$ python3 -q
>>> import numpy as np
>>> import numpy.linalg as la
>>> np.set_printoptions(precision=2, suppress=True, linewidth=120)
>>> M = np.load("block14.npy")
>>> M
array([[0, 0, 1, 0, 0, 0],
       [0, 0, 0, 0, 0, 0],
       [1, 0, 0, 1, 1, 0],
       [0, 0, 1, 0, 0, 0],
       [0, 0, 1, 0, 0, 1],
       [0, 0, 0, 0, 1, 0]])
>>> r = la.matrix_rank(M)
>>> r
np.int64(4)
>>> ns = la.svd(M)[2][r:].T
>>> [int(la.matrix_rank(M[:, :j + 1])) for j in range(6)]
[1, 1, 2, 2, 3, 4]
>>> [int(la.matrix_rank(M[:i])) for i in range(1, len(M) + 1)]
[1, 1, 2, 2, 3, 4]
>>> np.allclose(M @ ns, 0)
True
>>> np.round(M @ ns, 2) + 0
array([[0., 0.],
       [0., 0.],
       [0., 0.],
       [0., 0.],
       [0., 0.],
       [0., 0.]])
>>> W = np.array([[-2, -4], [3, -2], [2, -3], [-5, -1], [1, 2], [3, 2]])
>>> c = np.array([2, 0])
>>> hid = np.maximum(M @ W + c, 0)
>>> hid
array([[4, 0],
       [2, 0],
       [0, 0],
       [4, 0],
       [7, 0],
       [3, 2]])
>>> (hid > 0).mean(axis=0)
array([0.83, 0.17])
>>> la.matrix_rank(hid)
np.int64(2)
>>> C = np.array([[3, 0], [-2, -1]])
>>> (hid @ C).round(6).argmax(axis=1)
array([0, 0, 0, 0, 0, 0])
>>> M @ M
array([[1, 0, 0, 1, 1, 0],
       [0, 0, 0, 0, 0, 0],
       [0, 0, 3, 0, 0, 1],
       [1, 0, 0, 1, 1, 0],
       [1, 0, 0, 1, 2, 0],
       [0, 0, 1, 0, 0, 1]])
>>> (la.matrix_power((M != 0) + (M.T != 0) + np.eye(6), 6) > 0).astype(int)
array([[1, 0, 1, 1, 1, 1],
       [0, 1, 0, 0, 0, 0],
       [1, 0, 1, 1, 1, 1],
       [1, 0, 1, 1, 1, 1],
       [1, 0, 1, 1, 1, 1],
       [1, 0, 1, 1, 1, 1]])
>>> A2 = np.array([[-3, -3, -3],
...     [-1, 1, -1],
...     [0, -3, -1],
...     [0, -2, -1],
...     [-3, -1, -2],
...     [3, 0, -1]])
>>> np.einsum("ik,kj->ji", M, A2)
array([[ 0,  0, -6,  0,  3, -3],
       [-3,  0, -6, -3, -3, -1],
       [-1,  0, -6, -1, -2, -2]])
>>> np.einsum("ij,ij->i", M, M)
array([1, 0, 3, 1, 2, 1])
>>> la.matrix_rank(M @ A2)
np.int64(3)
>>> np.einsum("ij->j", M)
array([1, 0, 3, 1, 2, 1])
>>> np.einsum("ik,kj->ij", M, A2)
array([[ 0, -3, -1],
       [ 0,  0,  0],
       [-6, -6, -6],
       [ 0, -3, -1],
       [ 3, -3, -2],
       [-3, -1, -2]])
>>> la.matrix_rank(np.vstack([M, A2.T]))
np.int64(6)
>>> M.reshape(6, 7)
Traceback (most recent call last):
  File "<python-input-29>", line 1, in <module>
    M.reshape(6, 7)
    ~~~~~~~~~^^^^^^
ValueError: cannot reshape array of size 36 into shape (6,7)
>>> M.reshape(-1, 2)
array([[0, 0],
       [1, 0],
       [0, 0],
       [0, 0],
       [0, 0],
       [0, 0],
       [1, 0],
       [0, 1],
       [1, 0],
       [0, 0],
       [1, 0],
       [0, 0],
       [0, 0],
       [1, 0],
       [0, 1],
       [0, 0],
       [0, 0],
       [1, 0]])
>>> M.ravel(order="F")
array([0, 0, 1, 0, 0, 0, 0, 0, 0, 0, 0, 0, 1, 0, 0, 1, 1, 0, 0, 0, 1, 0, 0, 0, 0, 0, 1, 0, 0, 1, 0, 0, 0, 0, 1, 0])
>>> blk = M.reshape(6, 2, -1)
>>> blk.transpose(1, 0, 2)
array([[[0, 0, 1],
        [0, 0, 0],
        [1, 0, 0],
        [0, 0, 1],
        [0, 0, 1],
        [0, 0, 0]],

       [[0, 0, 0],
        [0, 0, 0],
        [1, 1, 0],
        [0, 0, 0],
        [0, 0, 1],
        [0, 1, 0]]])
>>> blk.sum(axis=1)
array([[0, 0, 1],
       [0, 0, 0],
       [2, 1, 0],
       [0, 0, 1],
       [0, 0, 2],
       [0, 1, 0]])
>>> blk.shape
(6, 2, 3)
>>> E = np.array([[-5, -3, 3, 7, -3, -9],
...     [-9, 7, -7, -4, 4, -5],
...     [8, 4, 2, 7, 8, -7],
...     [-3, 5, 2, -3, -8, 4],
...     [-50, 32, -32, -13, 17, -34]])
>>> E
array([[ -5,  -3,   3,   7,  -3,  -9],
       [ -9,   7,  -7,  -4,   4,  -5],
       [  8,   4,   2,   7,   8,  -7],
       [ -3,   5,   2,  -3,  -8,   4],
       [-50,  32, -32, -13,  17, -34]])
>>> # rank 4
>>> la.cond(E) > 100
np.True_
>>> la.matrix_rank(E, rtol=0.1)
np.int64(3)
